% ipython --no-banner

In [1]: import numpy as np

In [2]: from numpy import linalg as LA

In [3]: np.set_printoptions(precision=2, suppress=True, linewidth=100, legacy="1.25")

In [4]: rd = lambda a: np.round(a, 2) + 0

In [5]: A = np.loadtxt("out18.csv", delimiter=",")

In [6]: print(rd(A))
[[ 3.92  4.62  2.26  0.9   0.35  7.08]
 [ 2.51  1.62  0.54  0.69  0.03  3.01]
 [-0.7  -1.14 -1.42  1.52  1.28 -1.38]
 [ 0.42 -1.83 -2.5   0.05 -0.92 -0.22]
 [ 0.26 -0.08 -1.86  0.59 -0.12  2.11]
 [ 2.23  8.83  7.08  5.23  6.85  6.35]
 [ 0.57 -0.78 -1.17  0.84  0.26 -0.23]
 [ 0.61  5.16  3.85  4.16  5.24  3.31]
 [ 0.23  8.67  7.73  7.    9.5   3.6 ]
 [ 1.46  0.33 -0.73  0.54 -0.19  1.86]
 [ 0.93 -1.35 -1.7   0.25 -0.63 -0.24]
 [ 0.98  8.14  7.15  6.11  8.16  4.02]
 [ 3.62 10.49  7.75  4.75  6.13  9.48]
 [ 2.88  6.37  5.06  3.45  4.18  5.23]
 [ 0.74  1.51  0.34  1.73  1.59  1.96]
 [ 2.12  6.85  5.22  4.07  5.1   5.4 ]
 [-0.02  5.44  5.16  5.45  7.18  1.26]
 [ 1.14 -0.93 -1.87  0.   -1.    1.  ]
 [ 0.    5.04  4.72  5.15  6.73  1.19]]

In [7]: # rows and columns are dependent

In [8]: print(rd(np.trace(LA.pinv(A) @ A)))
4.0

In [9]: print(rd(A @ LA.pinv(A) @ A))
[[ 3.92  4.62  2.26  0.9   0.35  7.08]
 [ 2.51  1.62  0.54  0.69  0.03  3.01]
 [-0.7  -1.14 -1.42  1.52  1.28 -1.38]
 [ 0.42 -1.83 -2.5   0.05 -0.92 -0.22]
 [ 0.26 -0.08 -1.86  0.59 -0.12  2.11]
 [ 2.23  8.83  7.08  5.23  6.85  6.35]
 [ 0.57 -0.78 -1.17  0.84  0.26 -0.23]
 [ 0.61  5.16  3.85  4.16  5.24  3.31]
 [ 0.23  8.67  7.73  7.    9.5   3.6 ]
 [ 1.46  0.33 -0.73  0.54 -0.19  1.86]
 [ 0.93 -1.35 -1.7   0.25 -0.63 -0.24]
 [ 0.98  8.14  7.15  6.11  8.16  4.02]
 [ 3.62 10.49  7.75  4.75  6.13  9.48]
 [ 2.88  6.37  5.06  3.45  4.18  5.23]
 [ 0.74  1.51  0.34  1.73  1.59  1.96]
 [ 2.12  6.85  5.22  4.07  5.1   5.4 ]
 [-0.02  5.44  5.16  5.45  7.18  1.26]
 [ 1.14 -0.93 -1.87  0.   -1.    1.  ]
 [ 0.    5.04  4.72  5.15  6.73  1.19]]

In [10]: Y = A / np.sqrt((A ** 2).mean(axis=1, keepdims=True))

In [11]: print(LA.matrix_rank(A - A.mean(axis=1, keepdims=True)))
4

In [12]: print(LA.matrix_rank(Y) == LA.matrix_rank(A))
True

In [13]: print(rd(LA.norm(A, 1)), rd(LA.norm(A, np.inf)))
79.17 42.22

In [14]: print(LA.norm(A, axis=1).argmax())
12

In [15]: cent = A[[14, 1]].astype(float)

In [16]: for _ in range(6):
    ...:     labels = LA.norm(A[:, None] - cent, axis=-1).argmin(axis=1)
    ...:     cent = np.array([A[labels == j].mean(axis=0) for j in range(2)])
    ...: 

In [17]: print(labels)
[1 1 1 1 1 0 1 0 0 1 1 0 0 0 1 0 0 1 0]

In [18]: print(np.abs(cent[1] - cent[0]).argmax())
1

In [19]: print(np.bincount(labels))
[ 9 10]

In [20]: labels = A[:, 5] > np.median(A[:, 5])

In [21]: f = A[labels].mean(axis=0) - A[~labels].mean(axis=0)

In [22]: print(((A - A.mean(axis=0)) @ f > 0).astype(int))
[1 0 0 0 0 1 0 1 1 0 0 1 1 1 0 1 1 0 1]

In [23]: print(rd(f))
[1.64 6.13 5.28 2.43 3.64 4.54]

In [24]: print(np.argsort(-np.abs(f).round(6), kind="stable"))
[1 2 5 4 3 0]

In [25]: W0 = np.load("a.npy")

In [26]: print(W0)
[[ 2.05  0.   -1.    2.    2.    2.   -2.    0.    2.    1.  ]
 [-2.    0.05 -1.   -1.   -1.    1.    2.    2.    0.    2.  ]
 [-1.    1.   -0.95 -1.   -2.    1.   -2.   -2.   -2.    2.  ]
 [-2.    1.    1.   -0.95  2.    0.    2.    1.    2.    1.  ]
 [ 1.    2.    2.   -2.    1.05  1.    0.    1.    1.   -2.  ]
 [-1.    1.    2.   -2.    1.   -0.95  0.    1.   -2.    0.  ]
 [-1.   -1.    1.    2.   -2.   -2.   -1.95  0.    0.   -1.  ]
 [ 0.    2.    0.    0.   -1.    2.   -2.    2.05  2.    0.  ]
 [ 2.   -2.    1.   -2.   -1.    1.   -1.   -2.    0.05  2.  ]
 [ 2.    0.   -1.    2.    2.    2.   -2.    0.    2.    1.05]]

In [27]: Y = W0 / LA.norm(W0, axis=1, keepdims=True)

In [28]: cov = Y @ Y.T

In [29]: print(np.argwhere(np.triu(np.abs(cov) > 0.95, 1)))
[[0 9]]

In [30]: print(rd(LA.norm(Y, axis=1)))
[1. 1. 1. 1. 1. 1. 1. 1. 1. 1.]

In [31]: print(rd(np.degrees(np.arccos(np.clip(cov[5, 3], -1, 1)))))
71.71

In [32]: mat = np.load("layer17.npy")

In [33]: print(mat)
[[ 0. -2.  0. -2.]
 [ 0.  4.  0.  4.]
 [ 0.  0.  0.  0.]
 [ 0. -2.  0. -2.]]

In [34]: def softmax(z):
    ...:     e = np.exp(z - z.max(axis=-1, keepdims=True))
    ...:     return e / e.sum(axis=-1, keepdims=True)
    ...: 

In [35]: print(rd(softmax(W0).sum(axis=1)))
[1. 1. 1. 1. 1. 1. 1. 1. 1. 1.]

In [36]: print(rd(softmax(W0[6])))
[0.03 0.03 0.2  0.54 0.01 0.01 0.01 0.07 0.07 0.03]

In [37]: print(rd(softmax(W0[6] + 2)))
[0.03 0.03 0.2  0.54 0.01 0.01 0.01 0.07 0.07 0.03]

In [38]: print(rd(softmax(10 * W0[6])))
[0. 0. 0. 1. 0. 0. 0. 0. 0. 0.]

In [39]: att = W0 @ W0.T / np.sqrt(10)

In [40]: print(softmax(att).round(6).argmax(axis=1))
[0 1 2 3 4 5 6 7 8 0]

In [41]: print(rd(softmax(att)))
[[0.5  0.   0.   0.   0.   0.   0.   0.   0.   0.49]
 [0.   0.95 0.   0.04 0.   0.   0.   0.   0.   0.  ]
 [0.   0.   0.99 0.   0.   0.   0.   0.   0.01 0.  ]
 [0.   0.03 0.   0.95 0.01 0.01 0.   0.   0.   0.  ]
 [0.   0.   0.   0.01 0.95 0.02 0.   0.02 0.   0.  ]
 [0.   0.01 0.01 0.03 0.06 0.9  0.   0.   0.   0.  ]
 [0.   0.   0.   0.   0.   0.   0.99 0.   0.   0.  ]
 [0.03 0.   0.   0.   0.02 0.   0.   0.92 0.   0.03]
 [0.   0.   0.01 0.   0.   0.   0.   0.   0.98 0.  ]
 [0.5  0.   0.   0.   0.   0.   0.   0.   0.   0.49]]

In [42]: print(rd(softmax(att)[6] @ W0))
[-0.99 -0.99  0.99  1.98 -1.99 -1.98 -1.95  0.    0.   -0.98]

In [43]: Y = np.array([[-1, 3], [-5, 2], [4, -1], [-2, -5]])

In [44]: print(np.einsum("ij,ij->i", mat, mat))
[ 8. 32.  0.  8.]

In [45]: print(Y.T @ mat.T)
[[ 14. -28.   0.  14.]
 [  6. -12.   0.   6.]]

In [46]: print(LA.matrix_rank(mat @ Y))
1

In [47]: print(np.einsum("ik,kj->ij", mat, Y))
[[ 14.   6.]
 [-28. -12.]
 [  0.   0.]
 [ 14.   6.]]

In [48]: print(LA.matrix_rank(np.vstack([mat, Y.T])))
3

In [49]: print(np.einsum("ij->j", mat))
[0. 0. 0. 0.]

In [50]: f = np.array([7, 1, 3])

In [51]: print(np.correlate(mat[0], mat[1], "full"))
[  0.  -8.   0. -16.   0.  -8.   0.]

In [52]: print(np.convolve(mat[0], f))
[  0. -14.  -2. -20.  -2.  -6.]

In [53]: print(np.array([np.convolve(row, f, "same") for row in mat]))
[[-14.  -2. -20.  -2.]
 [ 28.   4.  40.   4.]
 [  0.   0.   0.   0.]
 [-14.  -2. -20.  -2.]]

In [54]: arr = np.load("test9.npy")

In [55]: print(arr)
[[-3.  1.  0.  0.  0.  0.  0.  0.]
 [ 0. -3.  1.  0.  0.  0.  0.  0.]
 [ 0.  0. -3.  1.  0.  0.  0.  0.]
 [ 0.  0.  0. -3.  1.  0.  0.  0.]
 [ 0.  0.  0.  0. -3.  1.  0.  0.]
 [ 0.  0.  0.  0.  0. -3.  1.  0.]
 [ 0.  0.  0.  0.  0.  0. -3.  1.]
 [ 0.  0.  0.  0.  0.  0.  0. -3.]]

In [56]: # triangular: eigenvalues sit on the diagonal

In [57]: x = np.array([3, 1, 1, 0, 0, 1, 2, 3])

In [58]: rhs = arr @ x

In [59]: beta, lr = np.zeros(8), 1 / LA.norm(arr, 2) ** 2

In [60]: for i in range(8):
    ...:     beta -= lr * arr.T @ (arr @ beta - rhs)
    ...:     if i % 2 == 0: print(i, round(LA.norm(arr @ beta - rhs), 2))
    ...: 
0 7.06
2 2.81
4 1.28
6 0.63

In [61]: print(rd(LA.cond(arr)))
1.9

In [62]: print(rd(beta))
[ 2.94  0.92  0.92 -0.08 -0.08  0.91  1.92  2.95]

In [63]: Y = arr / np.sqrt((arr ** 2).mean(axis=1, keepdims=True))

In [64]: print(rd(Y[2]))
[ 0.    0.   -2.68  0.89  0.    0.    0.    0.  ]

In [65]: print(LA.matrix_rank(Y) == LA.matrix_rank(arr))
True

In [66]: print(rd(arr - arr.mean(axis=1, keepdims=True)))
[[-2.75  1.25  0.25  0.25  0.25  0.25  0.25  0.25]
 [ 0.25 -2.75  1.25  0.25  0.25  0.25  0.25  0.25]
 [ 0.25  0.25 -2.75  1.25  0.25  0.25  0.25  0.25]
 [ 0.25  0.25  0.25 -2.75  1.25  0.25  0.25  0.25]
 [ 0.25  0.25  0.25  0.25 -2.75  1.25  0.25  0.25]
 [ 0.25  0.25  0.25  0.25  0.25 -2.75  1.25  0.25]
 [ 0.25  0.25  0.25  0.25  0.25  0.25 -2.75  1.25]
 [ 0.38  0.38  0.38  0.38  0.38  0.38  0.38 -2.62]]

In [67]: print(rd(np.sort(np.abs(LA.eigvals(arr)))))
[3. 3. 3. 3. 3. 3. 3. 3.]

In [68]: print(rd(LA.matrix_power(arr, 4)))
[[  81. -108.   54.  -12.    1.    0.    0.    0.]
 [   0.   81. -108.   54.  -12.    1.    0.    0.]
 [   0.    0.   81. -108.   54.  -12.    1.    0.]
 [   0.    0.    0.   81. -108.   54.  -12.    1.]
 [   0.    0.    0.    0.   81. -108.   54.  -12.]
 [   0.    0.    0.    0.    0.   81. -108.   54.]
 [   0.    0.    0.    0.    0.    0.   81. -108.]
 [   0.    0.    0.    0.    0.    0.    0.   81.]]

In [69]: print(np.allclose(arr, arr.T))
False

In [70]: f, r1 = arr[5], arr[1]

In [71]: print(f @ f)
10.0

In [72]: p = (f @ r1) / (f @ f) * f

In [73]: print(rd(LA.norm(f + r1) ** 2 + LA.norm(f - r1) ** 2))
40.0

In [74]: print(LA.matrix_rank(np.outer(f, r1)))
1

In [75]: m1 = np.loadtxt("run8.csv", delimiter=",")

In [76]: print(rd(m1))
[[ 0.1   0.26 -0.53 -0.8   0.96  0.99 -0.43 -0.02 -0.52 -0.1   0.26 -0.23 -0.15]
 [ 0.26 -1.12 -0.75  1.   -0.34  0.47 -1.33  0.6   0.15  0.67 -0.93  0.26 -0.95]
 [-0.53 -0.75  1.1   0.95 -0.62  0.17  0.16 -0.92  0.07  0.83  0.32 -1.24  0.18]
 [-0.8   1.    0.95  0.72  0.16 -0.22  0.03  0.11  0.24 -0.57 -0.28  0.61  0.34]
 [ 0.96 -0.34 -0.62  0.16 -0.33 -0.16 -0.3  -1.65 -0.93 -0.14  1.04  0.01  0.43]
 [ 0.99  0.47  0.17 -0.22 -0.16 -0.81 -0.4   0.58 -0.31  0.84 -0.29 -0.86 -0.7 ]
 [-0.43 -1.33  0.16  0.03 -0.3  -0.4   0.47  0.16 -0.07 -0.12  0.07 -0.18  0.23]
 [-0.02  0.6  -0.92  0.11 -1.65  0.58  0.16  0.56  0.03 -0.42 -0.23 -0.24  0.83]
 [-0.52  0.15  0.07  0.24 -0.93 -0.31 -0.07  0.03 -0.7  -0.02 -0.07 -0.12  0.27]
 [-0.1   0.67  0.83 -0.57 -0.14  0.84 -0.12 -0.42 -0.02  0.61 -0.33 -0.03 -0.68]
 [ 0.26 -0.93  0.32 -0.28  1.04 -0.29  0.07 -0.23 -0.07 -0.33  0.28  0.28 -0.17]
 [-0.23  0.26 -1.24  0.61  0.01 -0.86 -0.18 -0.24 -0.12 -0.03  0.28  0.86  0.18]
 [-0.15 -0.95  0.18  0.34  0.43 -0.7   0.23  0.83  0.27 -0.68 -0.17  0.18  0.28]]

In [77]: print(np.all(LA.eigvalsh(m1) > 0))
False

In [78]: print([round(float(LA.det(m1[:i, :i])), 2) + 0 for i in range(1, 14)])
[0.1, -0.18, 0.27, 0.77, 1.07, -0.52, -1.23, 6.28, 7.69, -14.85, 0.0, 0.0, 0.0]
